In [1]: import numpy as np

In [2]: np.set_printoptions(precision=3, suppress=True, linewidth=120, sign=" ")

In [3]: def rd(a):
   ...:     return np.round(a, 3) + 0
   ...: 

In [4]: K = np.loadtxt("arr.csv", delimiter=",")

In [5]: rd(K)
Out[5]: 
array([[-1.585,  1.174, -0.961,  6.572],
       [-5.044,  0.514, -0.164,  6.3  ],
       [-2.558,  2.883, -1.368,  3.971],
       [-5.145,  3.024, -0.984,  2.92 ],
       [-5.344,  4.193, -1.34 ,  1.295],
       [-5.023,  0.543, -0.177,  6.269],
       [-2.311,  4.854, -2.066,  1.424],
       [-5.702,  7.558, -2.402, -3.311],
       [-9.167,  4.885, -0.934, -0.903],
       [-2.567,  3.632, -1.616,  2.968],
       [-8.965,  2.363, -0.127,  2.528],
       [-7.675,  1.354, -0.005,  4.303],
       [-4.681,  5.526, -1.895, -0.262]])

In [6]: rk = np.linalg.matrix_rank(K)

In [7]: rk
Out[7]: np.int64(3)

In [8]: null = np.linalg.svd(K)[2][rk:].T

In [9]: null.shape
Out[9]: (4, 1)

In [10]: rd(K @ null)
Out[10]: 
array([[ 0.],
       [ 0.],
       [ 0.],
       [ 0.],
       [ 0.],
       [ 0.],
       [ 0.],
       [ 0.],
       [ 0.],
       [ 0.],
       [ 0.],
       [ 0.],
       [ 0.]])

In [11]: [int(np.linalg.matrix_rank(np.delete(K, i, axis=0))) for i in range(13)]
Out[11]: [3, 3, 3, 3, 3, 3, 3, 3, 3, 3, 3, 3, 3]

In [12]: vec = np.array([2, 1, 3, 1])

In [13]: (K @ vec).argmax()
Out[13]: np.int64(0)

In [14]: rd((K * vec).sum(axis=1))
Out[14]: 
array([  1.695,  -3.766,  -2.366,  -7.297,  -9.222,  -3.766,  -4.543, -14.363, -17.154,  -3.383, -13.419,  -9.71 ,
        -9.783])

In [15]: rd(K @ (2 * vec))
Out[15]: 
array([  3.39 ,  -7.531,  -4.732, -14.594, -18.443,  -7.531,  -9.087, -28.726, -34.307,  -6.765, -26.838, -19.42 ,
       -19.567])

In [16]: vec @ K
Traceback (most recent call last):
  Cell In[16], line 1
    vec @ K
ValueError: matmul: Input operand 1 has a mismatch in its core dimension 0, with gufunc signature (n?,k),(k,m?)->(n?,m?) (size 13 is different from 4)


In [17]: rd(K @ vec)
Out[17]: 
array([  1.695,  -3.766,  -2.366,  -7.297,  -9.222,  -3.766,  -4.543, -14.363, -17.154,  -3.383, -13.419,  -9.71 ,
        -9.783])
